% python3 -q
>>> import numpy as np
>>> np.set_printoptions(suppress=True, linewidth=120)
>>> J = np.array([[2, 4, 3, 6], [6, 2, 9, 3], [-2, -4, 2, 4], [-6, -2, 6, 2]])
>>> rng = np.random.default_rng(913277)
>>> lab = rng.permutation(4)
>>> lab
array([2, 0, 3, 1])
>>> other = J[lab][:, lab]
>>> round(np.linalg.det(other), 2), np.round(np.linalg.det(J[lab]), 2)
(np.float64(2500.0), np.float64(-2500.0))
>>> lab = rng.permutation(4)
>>> other = J[:, lab] * rng.choice([-1, 1], 4)
>>> other
array([[ 2, -4,  3, -6],
       [ 6, -2,  9, -3],
       [-2,  4,  2, -4],
       [-6,  2,  6, -2]])
>>> Uu, _, VT = np.linalg.svd(J.T @ other)
>>> lab
array([0, 1, 2, 3])
>>> other = np.array([[2, -4], [4, -5], [-3, -4], [-1, 5]])
>>> np.linalg.matrix_rank(np.vstack([J, other.T]))
np.int64(4)
>>> J @ other
array([[  5, -10],
       [-10, -55],
       [-30,  40],
       [-40,  20]])
>>> np.vstack([J, other.T]).shape
(6, 4)
>>> other @ J
Traceback (most recent call last):
  File "<python-input-17>", line 1, in <module>
    other @ J
    ~~~~~~^~~
ValueError: matmul: Input operand 1 has a mismatch in its core dimension 0, with gufunc signature (n?,k),(k,m?)->(n?,m?) (size 4 is different from 2)
>>> np.einsum("ij->j", J)
array([ 0,  0, 20, 15])
>>> np.linalg.matrix_rank(J @ other)
np.int64(2)
>>> u, g = J[2], J[3]
>>> u @ u
np.int64(40)
>>> u @ g
np.int64(40)
>>> p = (u @ g) / (u @ u) * u
>>> round(np.linalg.norm(u + g) ** 2 + np.linalg.norm(u - g) ** 2, 2)
np.float64(240.0)
>>> np.linalg.matrix_rank(np.outer(u, g))
np.int64(1)
>>> np.outer(u, g)
array([[ 12,   4, -12,  -4],
       [ 24,   8, -24,  -8],
       [-12,  -4,  12,   4],
       [-24,  -8,  24,   8]])
>>> K = np.load("dump.npy")
>>> K
array([[  1,  -8,   4],
       [  3,  -9,   9],
       [  7,  -1,  12],
       [ -1,   4,  17],
       [-10,  -3,  23],
       [ -2,   6,  29],
       [ -4,  12,  23],
       [-12,   5,  29],
       [-18,  -2,  35],
       [-22, -10,  26],
       [-17, -12,  30],
       [-16, -12,  39],
       [ -9,  -4,  32],
       [ -6,   2,  29],
       [-15,  -2,  20],
       [-14,   5,  22],
       [-15,  13,  19],
       [ -8,   7,  23],
       [ -1,  16,  15],
       [ -1,  22,  18],
       [ -3,  28,  21]])
>>> cen = K - K.mean(axis=0)
>>> evecs = np.linalg.svd(cen)[2][:1]
>>> other = cen - cen @ evecs.T @ evecs
>>> np.round(other.std(axis=0), 2)
array([5.1 , 6.  , 6.31])
>>> np.round((cen @ evecs.T).std(axis=0), 2)
array([11.94])
>>> lab = K[:, 0] > np.median(K[:, 0])
>>> u = K[lab].mean(axis=0) - K[~lab].mean(axis=0)
>>> u.round(2)
array([13.48,  8.56, -9.39])
>>> ((K - K.mean(axis=0)) @ u > 0).astype(int)
array([1, 1, 1, 1, 0, 1, 1, 0, 0, 0, 0, 0, 0, 0, 0, 0, 1, 1, 1, 1, 1])
>>> round((((K - K.mean(axis=0)) @ u > 0) == lab).mean(), 2)
np.float64(0.86)
>>> np.argsort(-np.abs(u).round(6), kind="stable")
array([0, 2, 1])
>>> u, g = K[12], K[3]
>>> u @ g
np.int64(537)
>>> p = (u @ g) / (u @ u) * u
>>> np.round(g - p, 2)
array([3.31, 5.92, 1.67])
>>> np.linalg.matrix_rank(np.outer(u, g))
np.int64(1)
>>> p.round(2)
array([-4.31, -1.92, 15.33])
>>> proj = K @ np.linalg.solve(K.T @ K, K.T)
>>> np.round(proj @ K[:, 1], 2)
array([ -8.,  -9.,  -1.,   4.,  -3.,   6.,  12.,   5.,  -2., -10., -12., -12.,  -4.,   2.,  -2.,   5.,  13.,   7.,
        16.,  22.,  28.])
>>> np.allclose(proj @ proj, proj)
True
>>> np.round(np.linalg.eigvalsh(proj), 2) + 0
array([0., 0., 0., 0., 0., 0., 0., 0., 0., 0., 0., 0., 0., 0., 0., 0., 0., 0., 1., 1., 1.])
>>> W0 = np.tril(np.array([[2, -2, 0], [1, 1, 2], [-1, 1, 0]]), -1) + np.eye(3, dtype=int)
>>> W0
array([[ 1,  0,  0],
       [ 1,  1,  0],
       [-1,  1,  1]])
>>> evals, evecs = np.linalg.eig(W0)
>>> W0 @ evecs[:, 0] - evals[0] * evecs[:, 0]
array([0., 0., 0.])
>>> np.round(np.sort(np.linalg.eigvals(W0 @ W0)), 2)
array([1., 1., 1.])
>>> np.round(np.sort(np.linalg.eigvals(W0.T)), 2)
array([1., 1., 1.])
>>> np.round(np.sort(np.linalg.eigvals(np.linalg.inv(W0))), 2)
array([1., 1., 1.])
>>> F = np.array([[3, 3], [3, 6]])
>>> lab = rng.permutation(2)
>>> lab
array([0, 1])
>>> other = F[lab][:, lab]
>>> np.round(np.sort(np.abs(np.linalg.eigvals(other))), 2)
array([1.15, 7.85])
>>> np.trace(other)
np.int64(9)
>>> vec = np.array([2, -1])
>>> h = np.maximum(F @ vec, 0)
>>> h
array([3, 0])
>>> np.maximum(F @ vec, 0) - np.maximum(-F @ vec, 0)
array([3, 0])
>>> np.maximum(F @ (3 * vec), 0)
array([9, 0])
>>> F * (h > 1e-9)[:, None]
array([[3, 3],
       [0, 0]])
>>> evals, evecs = np.linalg.eigh(F)
>>> vec = np.array([2, 2])
>>> np.round(np.linalg.eigvalsh(F[1:, 1:]), 2)
array([6.])
>>> (np.sign(evecs[:, -1].round(6)) == np.sign(evecs[0, -1].round(6))).astype(int)
array([1, 1])
>>> np.round(evecs * np.maximum(evals, 0) @ evecs.T, 2)
array([[3., 3.],
       [3., 6.]])
>>> np.abs(F).sum(axis=1).max(), round(np.abs(evals).max(), 2)
(np.int64(9), np.float64(7.85))
>>> np.diff(F, axis=0)
array([[0, 3]])
>>> np.round(np.linalg.svd(F, compute_uv=False), 2)
array([7.85, 1.15])
>>> F.sum(axis=0)
array([6, 9])
>>> F.shape
(2, 2)
>>> np.zeros(2, 2)
Traceback (most recent call last):
  File "<python-input-79>", line 1, in <module>
    np.zeros(2, 2)
    ~~~~~~~~^^^^^^
TypeError: Cannot interpret '2' as a data type
>>> np.linalg.matrix_rank(F)
np.int64(2)
>>> np.abs(F).max()
np.int64(6)
>>> F.mean(axis=0)
array([3. , 4.5])
>>> np.count_nonzero(F)
np.int64(4)
